$ python -q
>>> import numpy as np
>>> np.set_printoptions(precision=1, suppress=True, linewidth=120, legacy="1.25")
>>> arr = np.load("block11.npy")
>>> arr
array([[ 1,  1,  1,  1,  1,  1,  1,  1],
       [ 1, -1, -1,  1, -1,  1,  1, -1],
       [ 1,  1, -1, -1, -1, -1,  1,  1],
       [ 1,  1,  1,  1, -1, -1, -1, -1],
       [ 1, -1,  1, -1, -1,  1, -1,  1],
       [ 1, -1, -1,  1,  1, -1, -1,  1],
       [ 1,  1, -1, -1,  1,  1, -1, -1]])
>>> M2 = np.array([[1, 1, -1],
...     [0, -2, -2],
...     [-2, -1, -2],
...     [-1, 2, 2],
...     [2, -3, -2],
...     [3, -1, -2],
...     [1, -2, -3],
...     [2, 0, 1]])
>>> np.vstack([arr, M2.T]).shape
(10, 8)
>>> np.einsum("ik,kj->ji", arr, M2)
array([[  6,   2,   2, -10,   2,   2,   6],
       [ -6,   6,   0,   6,   4,   6,  -4],
       [ -9,   1,  -1,   3,   1,   9,  -5]])
>>> arr @ M2
array([[  6,  -6,  -9],
       [  2,   6,   1],
       [  2,   0,  -1],
       [-10,   6,   3],
       [  2,   4,   1],
       [  2,   6,   9],
       [  6,  -4,  -5]])
>>> np.linalg.matrix_rank(np.vstack([arr, M2.T]))
8
>>> def softmax(z):
...     e = np.exp(z - z.max(axis=-1, keepdims=True))
...     return e / e.sum(axis=-1, keepdims=True)
... 
>>> np.round(softmax(arr[6] + 5), 1) + 0
array([0.2, 0.2, 0. , 0. , 0.2, 0.2, 0. , 0. ])
>>> softmax(arr).sum(axis=1)
array([1., 1., 1., 1., 1., 1., 1.])
>>> np.round(softmax(arr[6]), 1) + 0
array([0.2, 0.2, 0. , 0. , 0.2, 0.2, 0. , 0. ])
>>> np.round(softmax(10 * arr[6]), 1) + 0
array([0.2, 0.2, 0. , 0. , 0.2, 0.2, 0. , 0. ])
>>> S = arr @ arr.T / np.sqrt(8)
>>> softmax(S).round(6).argmax(axis=1)
array([0, 1, 2, 3, 4, 5, 6])
>>> softmax(S)[6] @ arr
array([ 1. ,  0.7, -0.7, -0.7,  0.7,  0.7, -0.7, -0.7])
>>> np.round(softmax(S), 1) + 0
array([[0.7, 0. , 0. , 0. , 0. , 0. , 0. ],
       [0. , 0.7, 0. , 0. , 0. , 0. , 0. ],
       [0. , 0. , 0.7, 0. , 0. , 0. , 0. ],
       [0. , 0. , 0. , 0.7, 0. , 0. , 0. ],
       [0. , 0. , 0. , 0. , 0.7, 0. , 0. ],
       [0. , 0. , 0. , 0. , 0. , 0.7, 0. ],
       [0. , 0. , 0. , 0. , 0. , 0. , 0.7]])
>>> u, v = arr[4], arr[0]
>>> u @ u
8
>>> u @ v
0
>>> pr = (u @ v) / (u @ u) * u
>>> (v - pr) @ u
0.0
>>> np.linalg.matrix_rank(np.outer(u, v))
1
>>> cov = arr.T @ arr
>>> np.round(np.linalg.eigvalsh(cov)[::-1], 1) + 0
array([8., 8., 8., 8., 8., 8., 8., 0.])
>>> E = np.load("layer4.npy")
>>> E.round(1) + 0
array([[-0.1, -0.4, -0.5,  0.2, -0.4,  0.4,  0.3],
       [ 0.8,  0.2,  0.1,  0.1, -0.1,  0.5,  0. ],
       [ 0.4,  0. , -0.5, -0.5,  0.3, -0.3,  0.4],
       [ 0.1,  0.2,  0. , -0.5, -0.3,  0. , -0.5],
       [-0.4,  0.4, -0.4, -0.3, -0.1,  0.4, -0.2],
       [ 0.2, -0.2, -0.5,  0.4,  0. , -0.3, -0.7],
       [-0.1,  0.6, -0.2,  0.3,  0.6,  0.1,  0. ],
       [-0.1, -0.5,  0.1, -0.2,  0.6,  0.4, -0.2]])
>>> vec = np.array([0, 1, -2, -4, 3, 0, -1])
>>> rhs = E @ vec
>>> rhs
array([-1.5, -0.7,  3.5,  1.8,  2.4, -0.1,  1.2,  2.4])
>>> np.round(np.linalg.solve(E.T @ E, E.T @ rhs), 1) + 0
array([ 0.,  1., -2., -4.,  3.,  0., -1.])
>>> rng = np.random.default_rng(6)
>>> rhs = rhs + 0.1 * rng.normal(size=8)
>>> rhs.round(1) + 0
array([-1.4, -0.6,  3.2,  1.8,  2.5,  0. ,  1.2,  2.5])
>>> coef, *_ = np.linalg.lstsq(E, rhs)
>>> [round(float(np.linalg.norm(np.linalg.solve(E.T @ E + lam * np.eye(7), E.T @ rhs))), 2) for lam in (0, 1, 10, 100)]
[5.48, 2.74, 0.5, 0.05]
